>>> import numpy as np
>>> np.set_printoptions(suppress=True, linewidth=140)
>>> M = np.load("out6.npy")
>>> M
array([[3, 1, 3, 3, 2],
       [0, 0, 3, 0, 2],
       [0, 3, 1, 0, 1]])
>>> # column 3 repeats column 0
>>> B = M / np.linalg.norm(M, axis=1, keepdims=True)
>>> cov = B @ B.T
>>> cov[2].round(1)
array([0.4, 0.4, 1. ])
>>> np.round(np.linalg.norm(B, axis=1), 1)
array([1., 1., 1.])
>>> round(float(np.degrees(np.arccos(np.clip(cov[2, 0], -1, 1)))), 1)
64.8
>>> (cov - 2 * np.eye(3)).round(6).argmax(axis=1)
array([1, 0, 0])
>>> np.argwhere(np.triu(np.abs(cov) > 0.95, 1))
array([], shape=(0, 2), dtype=int64)
>>> B = np.array([[-8, -2, 3, 5, -5],
...     [0, -5, 3, 2, 1],
...     [-5, -7, -7, -2, -3],
...     [-2, 2, 2, 6, -1],
...     [3, 8, 6, 8, -6]])
>>> mat = np.triu(B, 1)
>>> mat
array([[ 0, -2,  3,  5, -5],
       [ 0,  0,  3,  2,  1],
       [ 0,  0,  0, -2, -3],
       [ 0,  0,  0,  0, -1],
       [ 0,  0,  0,  0,  0]])
>>> np.round(np.linalg.eigvals(mat), 1)
array([0., 0., 0., 0., 0.])
>>> np.einsum("ij,ji->", mat, mat)
np.int64(0)
>>> np.round(np.linalg.eigvals(mat).sum().real, 1)
np.float64(0.0)
>>> round(np.linalg.det(mat[::-1]), 1)
np.float64(0.0)
>>> feats = np.load("m.npy")
>>> feats
array([[-3, -3, -3],
       [-3, -6, -6],
       [-3, -6, -9]])
>>> # symmetric
>>> vals, evecs = np.linalg.eigh(feats)
>>> x = np.array([1, 2, 2])
>>> np.abs(feats).sum(axis=1).max(), np.round(np.abs(vals).max(), 1)
(np.int64(18), np.float64(15.1))
>>> evecs * np.maximum(vals, 0) @ evecs.T
array([[0., 0., 0.],
       [0., 0., 0.],
       [0., 0., 0.]])
>>> W0 = np.array([[-1, 0, 0, 1, 2, 2, 2],
...     [0, 0, 2, 0, 2, 2, -1],
...     [1, 1, 2, 0, 2, 2, 2],
...     [-1, 1, -1, -2, 1, 1, 0],
...     [-1, 0, -6, 1, -4, -4, 5]])
>>> np.round(W0 @ np.linalg.pinv(W0) @ W0, 1) + 0
array([[-1.,  0.,  0.,  1.,  2.,  2.,  2.],
       [ 0.,  0.,  2.,  0.,  2.,  2., -1.],
       [ 1.,  1.,  2.,  0.,  2.,  2.,  2.],
       [-1.,  1., -1., -2.,  1.,  1.,  0.],
       [-1.,  0., -6.,  1., -4., -4.,  5.]])
>>> np.allclose(W0[:-1].T @ np.linalg.lstsq(W0[:-1].T, W0[-1])[0], W0[-1])
True
>>> round(np.trace(np.linalg.pinv(W0) @ W0), 1)
np.float64(4.0)
>>> np.unique(W0.round(6), axis=0).shape
(5, 7)
>>> np.abs(np.diag(np.linalg.qr(W0)[1])) > 1e-9
array([ True,  True,  True,  True, False])
>>> x = np.array([-1, -3, -2, 1, 0, -1, -1])
>>> W0 @ np.eye(7)[3]
array([ 1.,  0.,  0., -2.,  1.])
>>> W0 @ x
array([ -2,  -5, -12,  -3,  13])
>>> W0 @ (2 * x)
array([ -4, -10, -24,  -6,  26])
>>> np.sign((W0 @ x).round(6))
array([-1, -1, -1, -1,  1])
>>> B = feats / np.sqrt((feats ** 2).mean(axis=1, keepdims=True))
>>> np.round(np.linalg.norm(B, axis=1), 1)
array([1.7, 1.7, 1.7])
>>> np.linalg.matrix_rank(B) == np.linalg.matrix_rank(feats)
np.True_
>>> f = np.array([1, 5])
>>> np.convolve(M[1], f)
array([ 0,  0,  3, 15,  2, 10])
>>> np.polyval(f, M[1])
array([5, 5, 8, 5, 7])
>>> np.cross(M[1, :3], M[0, :3])
array([-3,  9,  0])
>>> np.correlate(M[1], M[0], "full")
array([ 0,  0,  6,  9, 13,  9, 15,  2,  6])
>>> Uu, sig, vt = np.linalg.svd(W0)
>>> evecs = vt[:(sig > 1e-8).sum()]
>>> rng = np.random.default_rng(84556)
>>> x = W0[4] + -1 * W0[0] + rng.integers(2) * np.eye(7)[1]
>>> x
array([ 0.,  0., -6.,  0., -6., -6.,  3.])
>>> np.round(evecs.T @ evecs, 1) + 0
array([[ 0.5,  0.1,  0.4,  0. , -0.2, -0.2,  0.1],
       [ 0.1,  0.3,  0. , -0.4,  0. ,  0. ,  0.2],
       [ 0.4,  0. ,  0.7,  0.1,  0.1,  0.1, -0.1],
       [ 0. , -0.4,  0.1,  0.8,  0. ,  0. ,  0.1],
       [-0.2,  0. ,  0.1,  0. ,  0.4,  0.4,  0. ],
       [-0.2,  0. ,  0.1,  0. ,  0.4,  0.4,  0. ],
       [ 0.1,  0.2, -0.1,  0.1,  0. ,  0. ,  0.9]])
>>> round(float(np.linalg.norm(x - evecs.T @ evecs @ x)), 1)
0.0
>>> np.round(np.diag(evecs.T @ evecs), 1)
array([0.5, 0.3, 0.7, 0.8, 0.4, 0.4, 0.9])
>>> np.allclose(evecs.T @ evecs @ x, x)
True
>>> data = np.loadtxt("x.csv", delimiter=",")
>>> data
array([[ 3.,  6.,  0.,  6.,  3.,  8.,  7., 10.],
       [ 3.,  7.,  6.,  4.,  8.,  2.,  5.,  4.],
       [ 1.,  1.,  2.,  2.,  4.,  4.,  5.,  0.],
       [ 2.,  6.,  2.,  4.,  7.,  9.,  7.,  5.],
       [ 5., 13.,  6.,  5., 12., 12.,  9., 14.],
       [ 1.,  9.,  7.,  5., 12.,  9., 11.,  6.],
       [ 0.,  4.,  4.,  2.,  4.,  5.,  4.,  2.],
       [ 0.,  4.,  1.,  1.,  4.,  0.,  2.,  4.],
       [ 5.,  9.,  3.,  5.,  8., 14.,  9., 10.],
       [ 0.,  0.,  0.,  0.,  0.,  0.,  0.,  0.],
       [ 5.,  8.,  2.,  6.,  5.,  8.,  9., 14.],
       [ 1.,  9.,  1.,  3.,  7.,  5.,  4.,  9.],
       [ 2.,  1.,  0.,  4.,  0.,  3.,  5.,  5.],
       [ 3.,  7.,  2.,  2.,  5.,  5.,  4.,  9.],
       [ 3.,  6.,  2.,  5.,  3.,  6.,  5., 10.],
       [ 3.,  6.,  0.,  6.,  3.,  8.,  7., 10.],
       [ 4.,  4.,  7.,  5.,  8.,  6.,  8.,  0.],
       [ 1.,  5.,  0.,  2.,  3.,  5.,  2.,  5.],
       [ 4., 12.,  6.,  6., 11.,  7.,  7.,  9.],
       [ 5., 13., 13.,  8., 15., 14., 12.,  7.],
       [ 4.,  8.,  7.,  5.,  9., 14., 11.,  7.],
       [ 2.,  1.,  0.,  4.,  0.,  3.,  5.,  5.],
       [ 3.,  3.,  5.,  3.,  4.,  2.,  3.,  0.],
       [ 0.,  0.,  0.,  0.,  0.,  0.,  0.,  0.],
       [ 8., 15.,  9., 12., 14., 17., 15., 15.],
       [ 0.,  4.,  4.,  2.,  4.,  5.,  4.,  2.],
       [ 7., 11.,  9.,  7., 13., 11., 12.,  9.],
       [ 5.,  9.,  7.,  7., 11., 11., 10.,  5.],
       [ 4.,  7.,  4.,  7.,  7., 10., 10., 10.],
       [ 4.,  8.,  1.,  3.,  4., 10.,  4., 10.],
       [ 5.,  4.,  1.,  5.,  1.,  8.,  7., 10.],
       [ 1.,  5.,  0.,  2.,  3.,  5.,  2.,  5.],
       [ 1.,  5.,  0.,  2.,  3.,  5.,  2.,  5.],
       [ 6., 14.,  5.,  6., 11., 17.,  9., 15.],
       [ 0.,  4.,  4.,  2.,  4.,  5.,  4.,  2.],
       [ 4.,  4.,  7.,  5.,  8.,  6.,  8.,  0.],
       [10., 13., 10., 11., 12., 17., 15., 15.]])
>>> labels = data[:, 5] > np.median(data[:, 5])
>>> f = data[labels].mean(axis=0) - data[~labels].mean(axis=0)
>>> np.argsort(-np.abs(f).round(6), kind="stable")
array([5, 7, 6, 1, 4, 3, 0, 2])
>>> labels.astype(int)
array([1, 0, 0, 1, 1, 1, 0, 0, 1, 0, 1, 0, 0, 0, 0, 1, 0, 0, 1, 1, 1, 0, 0, 0, 1, 0, 1, 1, 1, 1, 1, 0, 0, 1, 0, 0, 1])
>>> np.round((((data - data.mean(axis=0)) @ f > 0) == labels).mean(), 1)
np.float64(0.9)
>>> f.round(1)
array([3.3, 5.6, 2.7, 3.7, 5. , 7.5, 5.7, 6.5])
>>> ((data - data.mean(axis=0)) @ f > 0).astype(int)
array([1, 0, 0, 0, 1, 1, 0, 0, 1, 0, 1, 0, 0, 0, 0, 1, 0, 0, 1, 1, 1, 0, 0, 0, 1, 0, 1, 1, 1, 1, 0, 0, 0, 1, 0, 0, 1])
>>> arr = np.array([[0, 3, 5, 5, 5, 2],
...     [0, 0, 2, 2, 1, 4],
...     [0, 0, 0, 2, 4, 2],
...     [0, 0, 0, 0, 1, 5],
...     [0, 0, 0, 0, 0, 3],
...     [0, 0, 0, 0, 0, 0]])
>>> round(float(np.linalg.norm(W0, 2) / np.linalg.norm(W0)), 1)
0.9
>>> np.argsort(-np.linalg.norm(W0, axis=0).round(6), kind="stable")[:3]
array([2, 6, 4])
>>> np.abs(arr).max()
np.int64(5)
>>> np.round(arr.mean(axis=0), 1)
array([0. , 0.5, 1.2, 1.5, 1.8, 2.7])
>>> arr.sum(axis=0)
array([ 0,  3,  7,  9, 11, 16])
>>> np.count_nonzero(arr)
np.int64(15)
>>> np.round(np.linalg.svd(arr, compute_uv=False), 1)
array([11.2,  6. ,  2.9,  1.1,  0.2,  0. ])
>>> arr.shape
(6, 6)
>>> np.diff(arr, axis=0)
array([[ 0, -3, -3, -3, -4,  2],
       [ 0,  0, -2,  0,  3, -2],
       [ 0,  0,  0, -2, -3,  3],
       [ 0,  0,  0,  0, -1, -2],
       [ 0,  0,  0,  0,  0, -3]])
>>> round(np.linalg.norm(arr), 1)
np.float64(13.1)
>>> np.unravel_index(np.abs(arr).argmax(), arr.shape)
(np.int64(0), np.int64(2))
>>> E = np.load("layer16.npy")
>>> E
array([[2, 2, 1, 0, 3, 0, 0],
       [2, 2, 2, 1, 0, 3, 0],
       [1, 2, 2, 2, 1, 0, 3],
       [0, 1, 2, 2, 2, 1, 0],
       [3, 0, 1, 2, 2, 2, 1],
       [0, 3, 0, 1, 2, 2, 2],
       [0, 0, 3, 0, 1, 2, 2]])
>>> # symmetric
>>> vals, evecs = np.linalg.eigh(E)
>>> np.round(np.linalg.svd(E, compute_uv=False), 1)
array([9.6, 3.6, 3.6, 2.9, 2.5, 2. , 2. ])
>>> np.round(evecs.T @ evecs, 1) + 0
array([[1., 0., 0., 0., 0., 0., 0.],
       [0., 1., 0., 0., 0., 0., 0.],
       [0., 0., 1., 0., 0., 0., 0.],
       [0., 0., 0., 1., 0., 0., 0.],
       [0., 0., 0., 0., 1., 0., 0.],
       [0., 0., 0., 0., 0., 1., 0.],
       [0., 0., 0., 0., 0., 0., 1.]])
>>> vals.round(1)
array([-3.6, -2.5,  2. ,  2. ,  2.9,  3.6,  9.6])
>>> (vals > 1e-8).sum(), (vals < -1e-8).sum()
(np.int64(5), np.int64(2))
>>> np.round(evecs.T @ E @ evecs, 1) + 0
array([[-3.6,  0. ,  0. ,  0. ,  0. ,  0. ,  0. ],
       [ 0. , -2.5,  0. ,  0. ,  0. ,  0. ,  0. ],
       [ 0. ,  0. ,  2. ,  0. ,  0. ,  0. ,  0. ],
       [ 0. ,  0. ,  0. ,  2. ,  0. ,  0. ,  0. ],
       [ 0. ,  0. ,  0. ,  0. ,  2.9,  0. ,  0. ],
       [ 0. ,  0. ,  0. ,  0. ,  0. ,  3.6,  0. ],
       [ 0. ,  0. ,  0. ,  0. ,  0. ,  0. ,  9.6]])
>>> B = E / np.linalg.norm(E, axis=1, keepdims=True)
>>> cov = B @ B.T
>>> cov.round(1)
array([[1. , 0.5, 0.5, 0.6, 0.6, 0.6, 0.3],
       [0.5, 1. , 0.5, 0.6, 0.7, 0.6, 0.6],
       [0.5, 0.5, 1. , 0.7, 0.6, 0.7, 0.6],
       [0.6, 0.6, 0.7, 1. , 0.7, 0.6, 0.6],
       [0.6, 0.7, 0.6, 0.7, 1. , 0.5, 0.5],
       [0.6, 0.6, 0.7, 0.6, 0.5, 1. , 0.5],
       [0.3, 0.6, 0.6, 0.6, 0.5, 0.5, 1. ]])
>>> np.argwhere(np.triu(np.abs(cov) > 0.95, 1))
array([], shape=(0, 2), dtype=int64)
>>> np.round(np.linalg.norm(B, axis=1), 1)
array([1., 1., 1., 1., 1., 1., 1.])
>>> (cov - 2 * np.eye(7)).round(6).argmax(axis=1)
array([4, 4, 5, 2, 1, 2, 2])
>>> cov[2].round(1)
array([0.5, 0.5, 1. , 0.7, 0.6, 0.7, 0.6])
>>> f = np.array([2, 4])
>>> np.array([np.convolve(row, f, "same") for row in E])
array([[ 4, 12, 10,  4,  6, 12,  0],
       [ 4, 12, 12, 10,  4,  6, 12],
       [ 2,  8, 12, 12, 10,  4,  6],
       [ 0,  2,  8, 12, 12, 10,  4],
       [ 6, 12,  2,  8, 12, 12, 10],
       [ 0,  6, 12,  2,  8, 12, 12],
       [ 0,  0,  6, 12,  2,  8, 12]])
